$ python -q
>>> import numpy as np
>>> from numpy import linalg as LA
>>> np.set_printoptions(precision=3, suppress=True, linewidth=160, sign=" ")
>>> rng = np.random.default_rng(419709)
>>> M = np.triu(rng.random((2, 2)) < 1.2, 1).astype(int)
>>> M = M + M.T
>>> print(M)
[[ 0  1]
 [ 1  0]]
>>> Y = np.array([[7, 8, 9], [3, 6, 9]])
>>> print(Y.T @ M.T)
[[ 3  7]
 [ 6  8]
 [ 9  9]]
>>> print(np.vstack([M, Y.T]).shape)
(5, 2)
>>> print(np.einsum("ik,kj->ij", M, Y))
[[ 3  6  9]
 [ 7  8  9]]
>>> print(LA.matrix_rank(np.vstack([M, Y.T])))
2
>>> def softmax(z):
...     e = np.exp(z - z.max(axis=-1, keepdims=True))
...     return e / e.sum(axis=-1, keepdims=True)
... 
>>> print(softmax(M[0]))
[ 0.269  0.731]
>>> print(softmax(M[0] + -1))
[ 0.269  0.731]
>>> att = M @ M.T / np.sqrt(2)
>>> print(softmax(att).round(6).argmax(axis=1))
[ 0  1]
>>> print(softmax(att))
[[ 0.67  0.33]
 [ 0.33  0.67]]
>>> print(softmax(att + np.triu(np.full(att.shape, -np.inf), 1)))
[[ 1.    0.  ]
 [ 0.33  0.67]]
>>> A = np.load("arr.npy")
>>> print(A)
[[ 1  2  2  0]
 [ 1  0  1  0]
 [ 0  0  1  2]
 [ 1  2  2  0]]
>>> # rank 3
>>> print(round(LA.norm(A, 2) / LA.norm(A), 3))
0.887
>>> print(LA.cond(A) > 100)
True
>>> print([round(float(x), 3) for x in LA.svd(A, compute_uv=False)[:3]])
[4.434, 2.101, 0.96]
>>> T = np.stack([A, 2 * A, A[::-1]])
>>> print(T.sum(axis=0))
[[ 4  8  8  0]
 [ 3  0  4  2]
 [ 1  0  4  6]
 [ 4  8  8  0]]
>>> print(LA.norm(T, axis=(1, 2)))
[  5.  10.   5.]
>>> print(LA.det(T))
[ 0.  0.  0.]
>>> left, sig, Vt = LA.svd(A)
>>> V = Vt[:(sig > 1e-8).sum()]
>>> x = A[0] + -1 * A[2] + rng.integers(2) * np.eye(4)[3]
>>> print(x)
[ 1.  2.  1. -1.]
>>> print(V.T @ V)
[[ 0.6 -0.2  0.4 -0.2]
 [-0.2  0.9  0.2 -0.1]
 [ 0.4  0.2  0.6  0.2]
 [-0.2 -0.1  0.2  0.9]]
>>> print(LA.matrix_rank(np.vstack([A, x])))
4
>>> print(round(float(LA.norm(x - V.T @ V @ x)), 3))
0.316
>>> f = np.array([-2, 2, -2])
>>> K = f[np.abs(np.subtract.outer(np.arange(3), np.arange(3)))]
>>> print(K)
[[-2  2 -2]
 [ 2 -2  2]
 [-2  2 -2]]
>>> z = rng.permutation(3)
>>> print(z)
[ 1  0  2]
>>> Y = K[z][:, z]
>>> print(np.trace(Y))
-6
>>> print(round(LA.det(Y), 3), round(LA.det(K[z]), 3))
0.0 0.0
>>> print(np.round(np.trace(LA.pinv(A) @ A), 3))
3.0
>>> print(np.unique(A.round(6), axis=0).shape)
(3, 4)
>>> basis = np.array([[0, -3, -2], [-1, 1, -4]])
>>> E = np.repeat(basis, 23 // 2, axis=0)
>>> E = E + 0.3 * rng.normal(size=E.shape)
>>> print(E)
[[-0.108 -2.975 -1.718]
 [-0.262 -2.949 -2.178]
 [-0.587 -2.669 -2.301]
 [ 0.368 -3.118 -2.122]
 [-0.08  -3.138 -1.92 ]
 [ 0.153 -3.421 -2.547]
 [-0.263 -2.56  -1.76 ]
 [-0.167 -2.636 -1.601]
 [ 0.362 -3.135 -2.291]
 [ 0.213 -3.226 -1.88 ]
 [ 0.163 -3.148 -2.103]
 [-0.987  1.64  -3.937]
 [-1.247  0.815 -3.574]
 [-0.551  0.751 -3.474]
 [-1.071  0.625 -4.168]
 [-0.606  1.329 -4.01 ]
 [-1.141  1.189 -3.914]
 [-1.17   0.82  -4.091]
 [-0.898  1.053 -3.885]
 [-1.359  0.913 -4.116]
 [-0.453  0.72  -4.755]
 [-1.445  1.064 -3.658]]
>>> Y = A / np.sqrt((A ** 2).mean(axis=1, keepdims=True))
>>> print(LA.matrix_rank(Y) == LA.matrix_rank(A))
True
>>> z = E[:, 1] > np.median(E[:, 1])
>>> f = E[z].mean(axis=0) - E[~z].mean(axis=0)
>>> print(np.argsort(-np.abs(f).round(6), kind="stable"))
[ 1  2  0]
>>> print(z.astype(int))
[ 0  0  0  0  0  0  0  0  0  0  0  1  1  1  1  1  1  1  1  1  1  1]
>>> hat = E @ LA.solve(E.T @ E, E.T)
>>> print(np.round(LA.eigvalsh(hat), 3) + 0)
[ 0.  0.  0.  0.  0.  0.  0.  0.  0.  0.  0.  0.  0.  0.  0.  0.  0.  0.  0.  1.  1.  1.]
>>> print(round(np.trace(hat), 3))
3.0
>>> print(LA.matrix_rank(np.eye(22) - hat))
19
>>> G = np.cov(E, rowvar=False)
>>> print(np.corrcoef(E.T))
[[ 1.    -0.868  0.768]
 [-0.868  1.    -0.931]
 [ 0.768 -0.931  1.   ]]
>>> print(round(np.corrcoef(E[:, 1], E[:, 2])[0, 1], 3))
-0.931
>>> print(LA.eigvalsh(G)[::-1])
[ 5.457  0.138  0.064]
>>> print(G.shape)
(3, 3)
>>> print(G)
[[ 0.344 -1.049  0.465]
 [-1.049  4.249 -1.983]
 [ 0.465 -1.983  1.066]]
>>> print(E.std(axis=0))
[ 0.573  2.014  1.009]
>>> print(np.argwhere(np.triu(np.abs(np.corrcoef(E.T)) > 0.8, 1)))
[[ 0  1]
 [ 1  2]]
>>> print(np.polyfit(E[:, 1], E[:, 2], 1))
[-0.467 -3.468]
>>> hat = np.triu(np.array([[0, 2, 0], [1, 3, 1], [0, 2, 0]]), 1) + np.eye(3)
>>> Y = hat @ G @ LA.inv(hat)
>>> print(LA.matrix_rank(Y))
3
>>> print(Y)
[[ -1.755  10.959 -14.459]
 [ -0.584   3.435  -4.352]
 [  0.465  -2.912   3.979]]
>>> print(round(np.trace(Y), 3), round(np.trace(G), 3))
5.659 5.659
>>> print(np.round(LA.det(Y), 3))
0.048
>>> print(np.poly(Y))
[ 1.    -5.659  1.11  -0.048]
>>> m1 = np.load("block4.npy")
>>> print(m1)
[[  9   0   7]
 [ 27   0  19]
 [ 30   0  21]
 [  0   5   0]
 [  0  11   1]
 [  0   3   1]
 [  0  13   0]
 [  0   0   0]
 [  6   0   5]
 [  0   0   1]
 [  0   5   0]
 [ 12   0   9]
 [  0   3   0]
 [ 18   0  13]
 [  0  17   0]
 [  0  16   0]
 [ 15   0  11]
 [ 30   0  21]
 [  0   6   1]
 [  0   0   0]
 [ 30   0  21]]
>>> # row 10 repeats row 3
>>> Y = np.c_[m1[:, :2] @ np.array([[1, 0], [0, 2]]), np.array([0, 1, 3, 2, 3, 5, 2, 5, 3, 0, 0, 1, 4, 3, 5, 4, 1, 4, 3, 2, 0])]
>>> print(Y)
[[  9   0   0]
 [ 27   0   1]
 [ 30   0   3]
 [  0  10   2]
 [  0  22   3]
 [  0   6   5]
 [  0  26   2]
 [  0   0   5]
 [  6   0   3]
 [  0   0   0]
 [  0  10   0]
 [ 12   0   1]
 [  0   6   4]
 [ 18   0   3]
 [  0  34   5]
 [  0  32   4]
 [ 15   0   1]
 [ 30   0   4]
 [  0  12   3]
 [  0   0   2]
 [ 30   0   0]]
>>> print(LA.matrix_rank(Y))
3
>>> print(np.round(LA.lstsq(m1, Y[:, 0])[0], 3) + 0)
[ 1.  0.  0.]
>>> print(LA.matrix_rank(np.c_[m1, Y]))
4
>>> d = LA.norm(Y[:, None] - Y[None], axis=-1)
>>> print(d.mean(axis=1).argmax())
14
>>> print(d[10].round(6).argsort(kind="stable")[:4])
[ 10   3  18  12]
>>> print(d[:5, :5])
[[  0.     18.028  21.213  13.601  23.958]
 [ 18.028   0.      3.606  28.81   34.886]
 [ 21.213   3.606   0.     31.639  37.202]
 [ 13.601  28.81   31.639   0.     12.042]
 [ 23.958  34.886  37.202  12.042   0.   ]]
>>> print(np.unravel_index(d.round(6).argmax(), d.shape))
(np.int64(14), np.int64(20))
>>> print(np.flatnonzero(d[10] < d.mean() / 2))
[  3   5  10  12  18]
>>> print(LA.matrix_rank(d ** 2))
5
>>> print(d.shape)
(21, 21)
>>> th = np.radians(135)
>>> r_ = np.eye(3)
>>> r_[1, 1] = r_[0, 0] = np.cos(th)
>>> r_[1, 0], r_[0, 1] = -np.sin(th), np.sin(th)
>>> print(r_)
[[-0.707  0.707  0.   ]
 [-0.707 -0.707  0.   ]
 [ 0.     0.     1.   ]]
>>> Y = m1 @ r_.T
>>> print(np.allclose(LA.norm(m1, axis=1), LA.norm(Y, axis=1)))
True
>>> print(np.allclose(m1 @ m1.T, Y @ Y.T))
True
>>> print(round(LA.det(r_), 3), round(np.trace(r_), 3))
1.0 -0.414
>>> W0 = np.loadtxt("a.csv", delimiter=",")
>>> print(W0)
[[ 0.     0.638  0.77 ]
 [ 0.263 -0.743  0.615]
 [ 0.965  0.203 -0.168]]
>>> # orthonormal columns
>>> left, sig, Vt = LA.svd(m1)
>>> print(np.argmax(sig[:-1] / (sig[1:] + 1e-6)) + 1)
2
>>> print(sig)
[ 79.802  30.647   1.857]
>>> Y = left[:, :2] @ np.diag(sig[:2]) @ Vt[:2]
>>> print(LA.matrix_rank(m1, rtol=0.05))
2
>>> print(round(LA.norm(m1 - Y) / LA.norm(m1), 3))
0.022
>>> left, sig, Vt = LA.svd(W0, full_matrices=False)
>>> print(np.allclose(left * sig @ Vt, W0))
True
>>> print(np.cumsum(sig ** 2) / np.sum(sig ** 2))
[ 0.333  0.667  1.   ]
>>> print(sig / sig[0])
[ 1.  1.  1.]
>>> print((sig > 1e-8).sum())
3
>>> print(sig)
[ 1.  1.  1.]
>>> Y = W0 / LA.norm(W0, axis=1, keepdims=True)
>>> G = Y @ Y.T
>>> print((np.abs(G) > 0.9).astype(int))
[[ 1  0  0]
 [ 0  1  0]
 [ 0  0  1]]
>>> print(LA.norm(Y, axis=1))
[ 1.  1.  1.]
